% ipython --no-banner

In [1]: import numpy as np

In [2]: import numpy.linalg as la

In [3]: np.set_printoptions(suppress=True, linewidth=100)

In [4]: rd = lambda a: np.round(a, 2) + 0

In [5]: K = np.load("mat.npy")

In [6]: K
Out[6]: 
array([[ 4,  2,  2],
       [ 3, -2,  5],
       [ 5,  1,  5],
       [ 2,  3, -3],
       [ 5,  1,  5]])

In [7]: proj = K @ la.solve(K.T @ K, K.T)

In [8]: rd((np.eye(5) - proj) @ K)
Out[8]: 
array([[0., 0., 0.],
       [0., 0., 0.],
       [0., 0., 0.],
       [0., 0., 0.],
       [0., 0., 0.]])

In [9]: rd(np.diag(proj))
Out[9]: array([0.28, 0.99, 0.41, 0.91, 0.41])

In [10]: la.matrix_rank(np.eye(5) - proj)
Out[10]: np.int64(2)

In [11]: rd(np.trace(proj))
Out[11]: np.float64(3.0)

In [12]: F = np.load("dump.npy")

In [13]: F
Out[13]: 
array([[3, 2, 1, 2],
       [1, 0, 2, 1],
       [2, 3, 3, 3],
       [3, 0, 3, 1]])

In [14]: f, v = F[0], F[2]

In [15]: f @ f
Out[15]: np.int64(18)

In [16]: p = (f @ v) / (f @ f) * f

In [17]: rd(la.norm(f + v) ** 2 + la.norm(f - v) ** 2)
Out[17]: np.float64(98.0)

In [18]: la.matrix_rank(np.outer(f, v))
Out[18]: np.int64(1)

In [19]: rd(p)
Out[19]: array([3.5 , 2.33, 1.17, 2.33])

In [20]: rd(v - p)
Out[20]: array([-1.5 ,  0.67,  1.83,  0.67])

In [21]: Q = F.astype(float).copy()

In [22]: for j in range(4):
    ...:     Q[:, j] -= Q[:, :j] @ (Q[:, :j].T @ Q[:, j])
    ...:     Q[:, j] /= la.norm(Q[:, j])
    ...: 

In [23]: rd(Q.T @ Q)
Out[23]: 
array([[1., 0., 0., 0.],
       [0., 1., 0., 0.],
       [0., 0., 1., 0.],
       [0., 0., 0., 1.]])

In [24]: rd(Q.T @ F)
Out[24]: 
array([[4.8 , 2.5 , 4.17, 3.34],
       [0.  , 2.6 , 0.22, 1.79],
       [0.  , 0.  , 2.36, 0.72],
       [0.  , 0.  , 0.  , 0.37]])

In [25]: w, evecs = la.eig(F)

In [26]: rd(w)
Out[26]: array([ 7.88,  1.6 , -0.42, -2.05])

In [27]: Q, R = la.qr(F)

In [28]: Q.shape, R.shape
Out[28]: ((4, 4), (4, 4))

In [29]: rd(Q)
Out[29]: 
array([[-0.63,  0.17,  0.7 , -0.31],
       [-0.21, -0.2 , -0.5 , -0.82],
       [-0.42,  0.75, -0.47,  0.2 ],
       [-0.63, -0.6 , -0.22,  0.44]])

In [30]: rd(np.abs(np.diag(R)))
Out[30]: array([4.8 , 2.6 , 2.36, 0.37])

In [31]: rd(R)
Out[31]: 
array([[-4.8 , -2.5 , -4.17, -3.34],
       [ 0.  ,  2.6 ,  0.22,  1.79],
       [ 0.  ,  0.  , -2.36, -0.72],
       [ 0.  ,  0.  ,  0.  , -0.37]])

In [32]: rd(abs(R[0, 0])), rd(la.norm(F[:, 0]))
Out[32]: (np.float64(4.8), np.float64(4.8))

In [33]: np.allclose(R.T @ R, F.T @ F)
Out[33]: True

In [34]: W1 = np.array([[-7, -4], [-4, -3], [7, 5], [-2, 6]])

In [35]: b = np.array([3, 3])

In [36]: act = np.maximum(R @ W1 + b, 0)

In [37]: rd(act)
Out[37]: 
array([[24.06,  0.  ],
       [ 0.  ,  7.05],
       [ 0.  ,  0.  ],
       [ 3.75,  0.75]])

In [38]: (act > 0).astype(int)
Out[38]: 
array([[1, 0],
       [0, 1],
       [0, 0],
       [1, 1]])

In [39]: basis = np.array([[2, 1], [2, 2]])

In [40]: W1 @ basis
Out[40]: 
array([[-22, -15],
       [-14, -10],
       [ 24,  17],
       [  8,  10]])

In [41]: (act @ basis).round(6).argmax(axis=1)
Out[41]: array([0, 0, 0, 0])

In [42]: rd(act @ basis)
Out[42]: 
array([[48.12, 24.06],
       [14.11, 14.11],
       [ 0.  ,  0.  ],
       [ 9.  ,  5.25]])

In [43]: m1 = np.loadtxt("arr.csv", delimiter=",")

In [44]: rd(m1)
Out[44]: 
array([[ 0.33, -0.33,  0.33],
       [-0.33,  0.33, -0.33],
       [ 0.33, -0.33,  0.33]])

In [45]: rd(la.det(m1[::-1]))
Out[45]: np.float64(0.0)

In [46]: rd(np.poly(m1))
Out[46]: array([ 1., -1.,  0.,  0.])

In [47]: rd(la.det(2 * m1)), rd(la.det(m1))
Out[47]: (np.float64(0.0), np.float64(0.0))

In [48]: Uu, sig, vt = la.svd(m1)

In [49]: rd(sig)
Out[49]: array([1., 0., 0.])

In [50]: np.argmax(sig[:-1] / (sig[1:] + 1e-6)) + 1
Out[50]: np.int64(1)

In [51]: A2 = Uu[:, :1] @ np.diag(sig[:1]) @ vt[:1]

In [52]: rd(la.norm(m1 - A2) / la.norm(m1))
Out[52]: np.float64(0.0)

In [53]: np.abs(m1 - A2).max()
Out[53]: np.float64(0.0)

In [54]: la.matrix_rank(A2)
Out[54]: np.int64(1)

In [55]: rd(A2)
Out[55]: 
array([[ 0.33, -0.33,  0.33],
       [-0.33,  0.33, -0.33],
       [ 0.33, -0.33,  0.33]])

In [56]: la.matrix_rank(m1, rtol=0.05)
Out[56]: np.int64(1)

In [57]: rng = np.random.default_rng(11023)

In [58]: labels = rng.permutation(3)

In [59]: labels
Out[59]: array([1, 0, 2])

In [60]: A2 = m1[labels][:, labels]

In [61]: rd(np.sort(np.abs(la.eigvals(A2))))
Out[61]: array([0., 0., 1.])

In [62]: rd(np.diag(A2))
Out[62]: array([0.33, 0.33, 0.33])

In [63]: rd(A2)
Out[63]: 
array([[ 0.33, -0.33, -0.33],
       [-0.33,  0.33,  0.33],
       [-0.33,  0.33,  0.33]])

In [64]: rd(la.det(A2)), rd(la.det(m1[labels]))
Out[64]: (np.float64(0.0), np.float64(0.0))

In [65]: theta = np.radians(36)

In [66]: R = np.eye(3)

In [67]: R[2, 2] = R[1, 1] = np.cos(theta)

In [68]: R[2, 1], R[1, 2] = -np.sin(theta), np.sin(theta)

In [69]: rd(R)
Out[69]: 
array([[ 1.  ,  0.  ,  0.  ],
       [ 0.  ,  0.81,  0.59],
       [ 0.  , -0.59,  0.81]])

In [70]: A2 = m1 @ R.T

In [71]: np.allclose(la.norm(m1, axis=1), la.norm(A2, axis=1))
Out[71]: True

In [72]: np.allclose(m1 @ m1.T, A2 @ A2.T)
Out[72]: True

In [73]: Uu, sig, vt = la.svd(m1)

In [74]: evecs = vt[:(sig > 1e-8).sum()]

In [75]: x = m1[1] + -1 * m1[0] + rng.integers(2) * np.eye(3)[2]

In [76]: rd(x)
Out[76]: array([-0.67,  0.67,  0.33])

In [77]: rd(np.diag(evecs.T @ evecs))
Out[77]: array([0.33, 0.33, 0.33])

In [78]: np.allclose(evecs.T @ evecs @ x, x)
Out[78]: False

In [79]: la.matrix_rank(np.vstack([m1, x]))
Out[79]: np.int64(2)

In [80]: M = np.load("block8.npy")

In [81]: M
Out[81]: 
array([[-4.01, -1.95,  1.  , -1.01],
       [-4.02, -2.01,  0.99, -0.99],
       [-3.99, -2.04,  1.04, -1.  ],
       [-4.  , -2.01,  1.01, -1.  ],
       [-4.  , -1.99,  1.02, -0.98],
       [-4.01, -2.04,  0.98, -0.98],
       [ 3.05,  5.01, -5.02, -1.  ],
       [ 3.02,  4.98, -4.99, -0.97],
       [ 3.02,  5.01, -5.01, -1.01],
       [ 2.98,  4.99, -4.98, -1.03],
       [ 2.99,  5.  , -4.99, -1.01],
       [ 3.  ,  5.02, -5.01, -0.98],
       [ 5.04, -3.01,  5.01,  3.01],
       [ 5.  , -2.98,  5.01,  3.04],
       [ 4.97, -3.02,  4.99,  2.97],
       [ 4.99, -3.02,  4.98,  3.  ],
       [ 4.98, -3.01,  4.99,  3.  ],
       [ 4.99, -2.96,  5.01,  3.01]])

In [82]: proj = M @ la.solve(M.T @ M, M.T)

In [83]: np.allclose(proj @ proj, proj)
Out[83]: True

In [84]: Ac = (M - M.mean(axis=0)) / M.std(axis=0)

In [85]: rd(Ac.std(axis=0))
Out[85]: array([1., 1., 1., 1.])

In [86]: np.argwhere(np.abs(Ac) > 2)
Out[86]: array([], shape=(0, 2), dtype=int64)

In [87]: b = la.lstsq(np.delete(Ac, 0, axis=1), Ac[:, 0])[0]

In [88]: rd(1 - np.var(Ac[:, 0] - np.delete(Ac, 0, axis=1) @ b))
Out[88]: np.float64(1.0)

In [89]: np.abs(b).argmax()
Out[89]: np.int64(2)

In [90]: rd(b)
Out[90]: array([0.94, 0.02, 1.22])

In [91]: A = np.load("layer15.npy")

In [92]: A
Out[92]: 
array([[ 0, -1,  0,  0,  0],
       [ 0,  0,  0,  0,  1],
       [ 0,  0,  0,  0,  0],
       [-1,  0,  0,  0,  0],
       [ 0,  0, -3,  0,  0]])

In [93]: labels = rng.permutation(4)

In [94]: labels
Out[94]: array([1, 0, 2, 3])

In [95]: A2 = F[labels][:, labels]

In [96]: A2
Out[96]: 
array([[0, 1, 2, 1],
       [2, 3, 1, 2],
       [3, 2, 3, 3],
       [0, 3, 3, 1]])

In [97]: rd(np.sort(np.abs(la.eigvals(A2))))
Out[97]: array([0.42, 1.6 , 2.05, 7.88])
